% ipython --no-banner

In [1]: import numpy as np

In [2]: from numpy import linalg as LA

In [3]: np.set_printoptions(precision=1, suppress=True, linewidth=100)

In [4]: arr = np.load("out11.npy")

In [5]: arr
Out[5]: 
array([[ 0,  4,  3,  0,  0,  2,  2, -1,  1,  1,  3, -2,  2],
       [-4,  0, -6,  3, -2, -2,  0,  1, -6, -2, -5, -2,  4],
       [-3,  6,  0,  2,  1, -1, -3,  0,  1, -2,  2,  1,  2],
       [ 0, -3, -2,  0,  5, -1, -1,  1,  0, -1,  0,  0, -4],
       [ 0,  2, -1, -5,  0,  0,  1,  1, -3, -3, -4, -1,  0],
       [-2,  2,  1,  1,  0,  0,  0,  2,  1, -1,  1,  5,  3],
       [-2,  0,  3,  1, -1,  0,  0,  0, -1,  4, -1, -1, -2],
       [ 1, -1,  0, -1, -1, -2,  0,  0,  0, -1,  5,  3,  0],
       [-1,  6, -1,  0,  3, -1,  1,  0,  0, -6, -6,  3,  0],
       [-1,  2,  2,  1,  3,  1, -4,  1,  6,  0, -1,  1,  4],
       [-3,  5, -2,  0,  4, -1,  1, -5,  6,  1,  0,  5, -1],
       [ 2,  2, -1,  0,  1, -5,  1, -3, -3, -1, -5,  0, -5],
       [-2, -4, -2,  4,  0, -3,  2,  0,  0, -4,  1,  5,  0]])

In [6]: round(float(LA.det(arr)), 1)
Out[6]: -0.0

In [7]: np.allclose(arr @ arr.T, arr.T @ arr)
Out[7]: True

In [8]: f, r1 = arr[0], arr[6]

In [9]: f @ r1
Out[9]: np.int64(7)

In [10]: p = (f @ r1) / (f @ f) * f

In [11]: np.round((r1 - p) @ f, 1)
Out[11]: np.float64(-0.0)

In [12]: LA.matrix_rank(np.outer(f, r1))
Out[12]: np.int64(1)

In [13]: other = np.array([[2, 1, -1, 3, -2, 0, 3, -2, 2, -1, -1, -1, 2],
    ...:     [-2, -3, 3, -2, 0, -3, 0, -3, 1, -2, 0, 1, 1],
    ...:     [2, -2, 0, 3, 3, -3, 2, 3, 3, 1, 1, -3, 3],
    ...:     [2, 3, 3, -3, -1, 2, 3, -2, 3, 2, 3, 0, 0],
    ...:     [0, 3, -1, -2, 2, -3, -1, 0, -1, -3, 1, -2, -3],
    ...:     [3, -1, -2, -3, -1, 3, -2, 0, 3, -1, -1, -2, 0],
    ...:     [3, -2, -3, -3, 0, -2, 2, 1, -3, 2, 1, 1, -2],
    ...:     [1, 1, 2, 0, -3, 3, 3, -3, 0, -1, -3, -1, -2],
    ...:     [-2, -2, 2, -2, 1, -1, -3, -1, 3, 2, -1, 0, -3],
    ...:     [1, 3, 2, -3, 1, -3, 1, -2, 3, 2, 0, -3, 2],
    ...:     [0, -2, 0, -1, -3, -3, 2, 3, -2, -1, 0, 1, -1],
    ...:     [-3, 1, -1, -1, 1, 3, -1, -2, -3, 0, 1, -1, -1],
    ...:     [-2, 0, 3, -1, -3, 2, 3, -1, 2, 2, -1, 2, 3]])

In [14]: m1 = other - other.T

In [15]: print(m1)
[[ 0  3 -3  1 -2 -3  0 -3  4 -2 -1  2  4]
 [-3  0  5 -5 -3 -2  2 -4  3 -5  2  0  1]
 [ 3 -5  0  0  4 -1  5  1  1 -1  1 -2  0]
 [-1  5  0  0  1  5  6 -2  5  5  4  1  1]
 [ 2  3 -4 -1  0 -2 -1  3 -2 -4  4 -3  0]
 [ 3  2  1 -5  2  0  0 -3  4  2  2 -5 -2]
 [ 0 -2 -5 -6  1  0  0 -2  0  1 -1  2 -5]
 [ 3  4 -1  2 -3  3  2  0  1  1 -6  1 -1]
 [-4 -3 -1 -5  2 -4  0 -1  0 -1  1  3 -5]
 [ 2  5  1 -5  4 -2 -1 -1  1  0  1 -3  0]
 [ 1 -2 -1 -4 -4 -2  1  6 -1 -1  0  0  0]
 [-2  0  2 -1  3  5 -2 -1 -3  3  0  0 -3]
 [-4 -1  0 -1  0  2  5  1  5  0  0  3  0]]

In [16]: def softmax(z):
    ...:     e = np.exp(z - z.max(axis=-1, keepdims=True))
    ...:     return e / e.sum(axis=-1, keepdims=True)
    ...: 

In [17]: softmax(m1).sum(axis=1)
Out[17]: array([1., 1., 1., 1., 1., 1., 1., 1., 1., 1., 1., 1., 1.])

In [18]: np.round(softmax(m1[5]), 1) + 0
Out[18]: array([0.2, 0.1, 0. , 0. , 0.1, 0. , 0. , 0. , 0.5, 0.1, 0.1, 0. , 0. ])

In [19]: scores = m1 @ m1.T / np.sqrt(13)

In [20]: print(softmax(scores).round(6).argmax(axis=1))
[ 0  1  2  3  4  5  6  7  8  9 10 11 12]

In [21]: np.round(softmax(scores)[5] @ m1, 1) + 0
Out[21]: array([ 3.,  2.,  1., -5.,  2.,  0.,  0., -3.,  4.,  2.,  2., -5., -2.])

In [22]: q, _ = LA.qr(np.array([[0.8, 0.2, -0.3, 1.2, 0.8, -0.9, 0.4, -0.6, -0.2, -1.1],
    ...:     [1.2, 0.9, -0.6, 0.9, -0.4, -0.2, -0.4, -2.4, -0.9, 0.0],
    ...:     [0.1, 0.9, 0.8, 0.3, 0.8, 1.1, 0.9, -1.2, 0.2, -0.2],
    ...:     [-0.4, 0.9, -0.8, 0.9, 0.8, 1.1, 1.5, -1.0, 1.8, -0.3],
    ...:     [-0.9, 1.2, 0.4, -0.3, 0.9, 0.7, 0.3, 0.3, -0.8, -1.0],
    ...:     [0.5, 0.0, 0.6, 0.3, 0.8, 0.6, 0.1, 1.5, 0.5, -1.2],
    ...:     [-0.9, -1.2, -1.5, -0.8, -0.2, 0.7, -0.9, -1.3, 1.2, 1.8],
    ...:     [0.7, 0.5, 0.4, -1.4, 1.4, 1.6, -0.1, 0.5, 0.2, 1.5],
    ...:     [0.3, 1.8, 0.0, -0.1, -1.1, 0.6, 0.0, 0.0, 1.0, -0.3],
    ...:     [0.3, -1.3, -0.6, 0.9, 0.5, 0.3, -1.3, -1.1, -2.3, 2.0]]))

In [23]: ev = np.array([2, -2, 2, 0, 0, -1, 1, -1, -1, 1])

In [24]: feats = q @ np.diag(ev) @ q.T

In [25]: print(feats.round(1) + 0)
[[ 0.1  0.4  0.2  0.3 -0.5 -0.2 -0.2  0.3  0.5  0.6]
 [ 0.4  1.2 -0.6  0.1 -0.5  0.5  0.1  0.2  0.1  0.4]
 [ 0.2 -0.6 -0.7 -0.3 -0.2  0.2 -0.5  0.1 -0.3  0.1]
 [ 0.3  0.1 -0.3  0.4 -0.5 -0.3  1.  -0.3 -0.4 -0.1]
 [-0.5 -0.5 -0.2 -0.5  0.3  0.1  0.6 -0.4 -0.5  0.6]
 [-0.2  0.5  0.2 -0.3  0.1 -0.2 -0.7  0.2 -0.5 -0.2]
 [-0.2  0.1 -0.5  1.   0.6 -0.7  0.5 -0.2  0.3 -0.1]
 [ 0.3  0.2  0.1 -0.3 -0.4  0.2 -0.2  0.2  0.   0.1]
 [ 0.5  0.1 -0.3 -0.4 -0.5 -0.5  0.3  0.  -0.4  0.7]
 [ 0.6  0.4  0.1 -0.1  0.6 -0.2 -0.1  0.1  0.7 -0.2]]

In [26]: softmax(feats).sum(axis=1)
Out[26]: array([1., 1., 1., 1., 1., 1., 1., 1., 1., 1.])

In [27]: softmax(feats[2] + -3)
Out[27]: array([0.1, 0.1, 0.1, 0.1, 0.1, 0.1, 0.1, 0.1, 0.1, 0.1])

In [28]: scores = feats @ feats.T / np.sqrt(10)

In [29]: softmax(scores).round(6).argmax(axis=1)
Out[29]: array([0, 1, 2, 3, 4, 5, 6, 7, 8, 9])

In [30]: softmax(scores + np.triu(np.full(scores.shape, -np.inf), 1))
Out[30]: 
array([[1. , 0. , 0. , 0. , 0. , 0. , 0. , 0. , 0. , 0. ],
       [0.4, 0.6, 0. , 0. , 0. , 0. , 0. , 0. , 0. , 0. ],
       [0.3, 0.3, 0.5, 0. , 0. , 0. , 0. , 0. , 0. , 0. ],
       [0.2, 0.2, 0.2, 0.4, 0. , 0. , 0. , 0. , 0. , 0. ],
       [0.1, 0.1, 0.2, 0.2, 0.3, 0. , 0. , 0. , 0. , 0. ],
       [0.2, 0.2, 0.2, 0.1, 0.1, 0.2, 0. , 0. , 0. , 0. ],
       [0.1, 0.1, 0.1, 0.2, 0.1, 0.1, 0.3, 0. , 0. , 0. ],
       [0.1, 0.1, 0.1, 0.1, 0.1, 0.1, 0.1, 0.1, 0. , 0. ],
       [0.1, 0.1, 0.1, 0.1, 0.1, 0.1, 0.1, 0.1, 0.2, 0. ],
       [0.1, 0.1, 0.1, 0.1, 0.1, 0.1, 0.1, 0.1, 0.1, 0.2]])

In [31]: J = np.load("mat.npy")

In [32]: print(J)
[[0 0 0 0 0 3 0 0 0 2 0 0]
 [0 0 0 0 0 0 3 0 0 3 0 0]
 [0 0 0 0 0 0 0 0 0 3 0 0]
 [0 0 0 0 0 1 0 3 0 3 2 0]
 [1 3 0 0 0 0 0 0 0 0 0 0]
 [0 0 0 0 3 0 2 2 0 0 2 0]
 [2 0 3 0 0 0 0 0 0 0 2 3]
 [0 3 0 0 0 0 0 0 0 1 1 0]
 [3 0 0 2 0 0 0 0 0 0 0 1]
 [0 2 0 0 3 0 0 0 0 0 0 3]
 [3 0 1 0 0 0 0 0 0 0 0 0]]

In [33]: f, r1 = J[6], J[8]

In [34]: f @ f
Out[34]: np.int64(26)

In [35]: p = (f @ r1) / (f @ f) * f

In [36]: round(LA.norm(f + r1) ** 2 + LA.norm(f - r1) ** 2, 1)
Out[36]: np.float64(80.0)

In [37]: print(p)
[0.7 0.  1.  0.  0.  0.  0.  0.  0.  0.  0.7 1. ]

In [38]: np.outer(f, r1)
Out[38]: 
array([[6, 0, 0, 4, 0, 0, 0, 0, 0, 0, 0, 2],
       [0, 0, 0, 0, 0, 0, 0, 0, 0, 0, 0, 0],
       [9, 0, 0, 6, 0, 0, 0, 0, 0, 0, 0, 3],
       [0, 0, 0, 0, 0, 0, 0, 0, 0, 0, 0, 0],
       [0, 0, 0, 0, 0, 0, 0, 0, 0, 0, 0, 0],
       [0, 0, 0, 0, 0, 0, 0, 0, 0, 0, 0, 0],
       [0, 0, 0, 0, 0, 0, 0, 0, 0, 0, 0, 0],
       [0, 0, 0, 0, 0, 0, 0, 0, 0, 0, 0, 0],
       [0, 0, 0, 0, 0, 0, 0, 0, 0, 0, 0, 0],
       [0, 0, 0, 0, 0, 0, 0, 0, 0, 0, 0, 0],
       [6, 0, 0, 4, 0, 0, 0, 0, 0, 0, 0, 2],
       [9, 0, 0, 6, 0, 0, 0, 0, 0, 0, 0, 3]])

In [39]: F = np.load("arr.npy")

In [40]: F
Out[40]: 
array([[-1.,  5.,  0.,  0.,  0.,  0.,  0.,  0.,  0.,  0.,  0.,  0.,  0.,  0.,  0.],
       [ 5.,  3.,  5.,  0.,  0.,  0.,  0.,  0.,  0.,  0.,  0.,  0.,  0.,  0.,  0.],
       [ 0.,  5., -1.,  5.,  0.,  0.,  0.,  0.,  0.,  0.,  0.,  0.,  0.,  0.,  0.],
       [ 0.,  0.,  5., -2.,  5.,  0.,  0.,  0.,  0.,  0.,  0.,  0.,  0.,  0.,  0.],
       [ 0.,  0.,  0.,  5., -1.,  5.,  0.,  0.,  0.,  0.,  0.,  0.,  0.,  0.,  0.],
       [ 0.,  0.,  0.,  0.,  5., -1.,  5.,  0.,  0.,  0.,  0.,  0.,  0.,  0.,  0.],
       [ 0.,  0.,  0.,  0.,  0.,  5.,  0.,  5.,  0.,  0.,  0.,  0.,  0.,  0.,  0.],
       [ 0.,  0.,  0.,  0.,  0.,  0.,  5.,  0.,  5.,  0.,  0.,  0.,  0.,  0.,  0.],
       [ 0.,  0.,  0.,  0.,  0.,  0.,  0.,  5.,  3.,  5.,  0.,  0.,  0.,  0.,  0.],
       [ 0.,  0.,  0.,  0.,  0.,  0.,  0.,  0.,  5.,  1.,  5.,  0.,  0.,  0.,  0.],
       [ 0.,  0.,  0.,  0.,  0.,  0.,  0.,  0.,  0.,  5.,  1.,  5.,  0.,  0.,  0.],
       [ 0.,  0.,  0.,  0.,  0.,  0.,  0.,  0.,  0.,  0.,  5., -2.,  5.,  0.,  0.],
       [ 0.,  0.,  0.,  0.,  0.,  0.,  0.,  0.,  0.,  0.,  0.,  5.,  1.,  5.,  0.],
       [ 0.,  0.,  0.,  0.,  0.,  0.,  0.,  0.,  0.,  0.,  0.,  0.,  5., -2.,  5.],
       [ 0.,  0.,  0.,  0.,  0.,  0.,  0.,  0.,  0.,  0.,  0.,  0.,  0.,  5., -3.]])

In [41]: round(float(LA.eigvalsh(F).min()), 1)
Out[41]: -10.4

In [42]: LA.cholesky(F)
LinAlgError: Matrix is not positive definite


In [43]: W0 = np.load("m.npy")

In [44]: W0
Out[44]: 
array([[ 0, -3, -2, -1,  4, -3],
       [ 3,  0,  1, -1,  0, -1],
       [ 2, -1,  0,  2, -3,  1],
       [ 1,  1, -2,  0,  0,  0],
       [-4,  0,  3,  0,  0, -2],
       [ 3,  1, -1,  0,  2,  0]])

In [45]: vec = np.array([-2, 2, -2, 1, -1, -1])

In [46]: np.round(LA.eigvals(W0).real, 1) + 0
Out[46]: array([0., 0., 0., 0., 0., 0.])

In [47]: vec @ W0 @ vec
Out[47]: np.int64(0)

In [48]: print(LA.svd(W0, compute_uv=False))
[6.9 6.9 3.3 3.3 1.2 1.2]

In [49]: q = LA.solve(np.eye(6) - W0, np.eye(6) + W0)

In [50]: np.round(LA.det(q), 1)
Out[50]: np.float64(1.0)

In [51]: np.round(q @ q.T, 1) + 0
Out[51]: 
array([[1., 0., 0., 0., 0., 0.],
       [0., 1., 0., 0., 0., 0.],
       [0., 0., 1., 0., 0., 0.],
       [0., 0., 0., 1., 0., 0.],
       [0., 0., 0., 0., 1., 0.],
       [0., 0., 0., 0., 0., 1.]])

In [52]: other = LA.inv(W0)

In [53]: np.round(LA.det(W0) * other, 1) + 0
Out[53]: 
array([[   0.,  112.,   56.,  -28.,  -28.,   84.],
       [-112.,    0.,  -56.,  252.,  140.,  140.],
       [ -56.,   56.,    0., -280.,   56.,  112.],
       [  28., -252.,  280.,    0.,  224.,  364.],
       [  28., -140.,  -56., -224.,    0.,  252.],
       [ -84., -140., -112., -364., -252.,    0.]])

In [54]: (np.abs(other) > 1e-9).astype(int)
Out[54]: 
array([[0, 1, 1, 1, 1, 1],
       [1, 0, 1, 1, 1, 1],
       [1, 1, 0, 1, 1, 1],
       [1, 1, 1, 0, 1, 1],
       [1, 1, 1, 1, 0, 1],
       [1, 1, 1, 1, 1, 0]])

In [55]: other.round(1) + 0
Out[55]: 
array([[ 0. ,  0.1,  0.1,  0. ,  0. ,  0.1],
       [-0.1,  0. , -0.1,  0.3,  0.2,  0.2],
       [-0.1,  0.1,  0. , -0.4,  0.1,  0.1],
       [ 0. , -0.3,  0.4,  0. ,  0.3,  0.5],
       [ 0. , -0.2, -0.1, -0.3,  0. ,  0.3],
       [-0.1, -0.2, -0.1, -0.5, -0.3,  0. ]])

In [56]: np.allclose(other, W0.T)
Out[56]: False

In [57]: round(LA.det(W0) * LA.det(other), 1)
Out[57]: np.float64(1.0)

In [58]: np.round(LA.slogdet(W0)[0], 1)
Out[58]: np.float64(1.0)

In [59]: A = np.load("x.npy")

In [60]: A
Out[60]: 
array([[5.3, 5. , 3. , 4. , 5. , 5. , 1. , 4. , 0. ],
       [5. , 1.3, 3. , 2. , 1. , 3. , 1. , 3. , 3. ],
       [1. , 1. , 5.3, 3. , 2. , 3. , 5. , 2. , 0. ],
       [2. , 2. , 2. , 2.3, 0. , 5. , 3. , 4. , 4. ],
       [0. , 2. , 2. , 2. , 4.3, 1. , 1. , 1. , 5. ],
       [1. , 0. , 1. , 4. , 3. , 4.3, 2. , 1. , 3. ],
       [5. , 4. , 1. , 3. , 1. , 2. , 5.3, 2. , 2. ],
       [1. , 0. , 2. , 0. , 5. , 3. , 4. , 5.3, 0. ],
       [5. , 5. , 3. , 4. , 5. , 5. , 1. , 4. , 0.3]])

In [61]: other = np.array([[-3, 3],
    ...:     [-2, -3],
    ...:     [1, 0],
    ...:     [-2, 3],
    ...:     [-1, 0],
    ...:     [2, -1],
    ...:     [2, 3],
    ...:     [-1, -1],
    ...:     [-3, 0]])

In [62]: print(LA.matrix_rank(np.vstack([A, other.T])))
9

In [63]: print(np.einsum("ik,kj->ij", A, other))
[[-27.9   6.9]
 [-23.6  14.1]
 [  6.3  19. ]
 [-12.6   6.9]
 [-22.3   1. ]
 [-10.4  15.7]
 [-22.4  23.9]
 [  2.7   6.7]
 [-27.9   6. ]]

In [64]: print(np.einsum("ik,kj->ji", A, other))
[[-27.9 -23.6   6.3 -12.6 -22.3 -10.4 -22.4   2.7 -27.9]
 [  6.9  14.1  19.    6.9   1.   15.7  23.9   6.7   6. ]]

In [65]: other.T @ A.T
Out[65]: 
array([[-27.9, -23.6,   6.3, -12.6, -22.3, -10.4, -22.4,   2.7, -27.9],
       [  6.9,  14.1,  19. ,   6.9,   1. ,  15.7,  23.9,   6.7,   6. ]])

In [66]: Uu, s, Vt = LA.svd(A)

In [67]: np.argmax(s[:-1] / (s[1:] + 1e-6)) + 1
Out[67]: np.int64(8)

In [68]: other = Uu[:, :8] @ np.diag(s[:8]) @ Vt[:8]

In [69]: round(float(LA.norm(A - other) / LA.norm(A)), 1)
Out[69]: 0.0

In [70]: print(round(LA.norm(A - other, 2), 1), round(float(s[8]), 1))
0.0 0.0

In [71]: round(np.abs(A - other).max(), 1)
Out[71]: np.float64(0.0)

In [72]: print(LA.matrix_rank(other))
8
